$ python -q
>>> import numpy as np
>>> from numpy import linalg as LA
>>> np.set_printoptions(precision=1, suppress=True, linewidth=200)
>>> def tidy(a):
...     return np.round(a, 1) + 0
... 
>>> arr = np.load("data.npy")
>>> print(arr)
[[ 0.2 -1.3  1.3  0.8 -0.4 -0.3  1.   0.2 -1. ]
 [ 0.8 -0.5  0.4  0.8 -1.9  0.4 -0.8  1.1  0.5]
 [ 0.7 -0.1  0.1 -1.   1.   0.3  0.   1.4  0.7]
 [-1.8  0.1 -0.5 -0.4 -1.  -1.3 -1.4 -0.4  0.5]
 [-0.9 -1.2 -0.9 -4.2  0.3 -2.7 -0.6 -3.9 -3. ]
 [ 2.1 -0.3  1.4 -1.2 -0.4 -1.5 -0.1 -0.5 -1.4]
 [-0.2 -1.5  0.1 -2.1  0.2  0.1 -0.7  1.4 -0.1]
 [ 1.4 -1.1  0.1 -1.6  0.3 -0.4 -0.1 -0.1  1. ]
 [ 1.1 -1.6  0.4 -0.6 -1.4 -1.2 -0.1 -0.4 -0.3]
 [ 1.9  0.3 -0.3  0.5  0.5 -1.  -1.   0.3 -0.6]
 [ 0.9  0.6 -1.1 -0.2 -0.2 -1.4 -0.1  2.7  1.2]
 [ 0.7  1.3 -1.1  1.   0.7 -0.8 -0.6 -1.2  0.5]
 [ 0.6 -1.3  0.3  2.9  1.8  0.5 -0.4  1.4 -0.6]
 [-0.5 -0.8  0.   1.3  1.5 -0.5  0.6 -0.5  0.9]
 [-1.1  0.2  1.  -0.4 -0.2  0.1  2.4  0.  -0.3]
 [ 0.8  0.9 -1.6 -0.3  0.1 -2.5  1.2  0.9 -1.6]
 [ 1.1  2.4 -0.5  0.3  0.9  0.1  0.1  0.1  1.9]
 [-1.9 -0.2 -0.9  0.5  0.8  1.   1.3  0.1  0.2]
 [-1.5  1.1 -0.5  1.6 -0.6  0.1  0.4  2.   0.9]
 [-0.7  0.6 -2.4 -0.2  1.3 -0.7 -0.4  1.3 -0.2]
 [ 1.1  0.5 -0.5  0.3  2.3  0.5  0.   0.  -2. ]
 [-0.2 -0.8  1.   0.8  0.7 -0.4  1.4  0.6 -1.8]
 [-1.  -0.6  0.1 -2.6  0.3 -0.4 -1.1  0.8  0.9]]
>>> T = np.stack([arr, -1 * arr, arr[::-1]])
>>> print(LA.matrix_rank(T))
[9 9 9]
>>> print((T @ arr.T).shape)
(3, 23, 23)
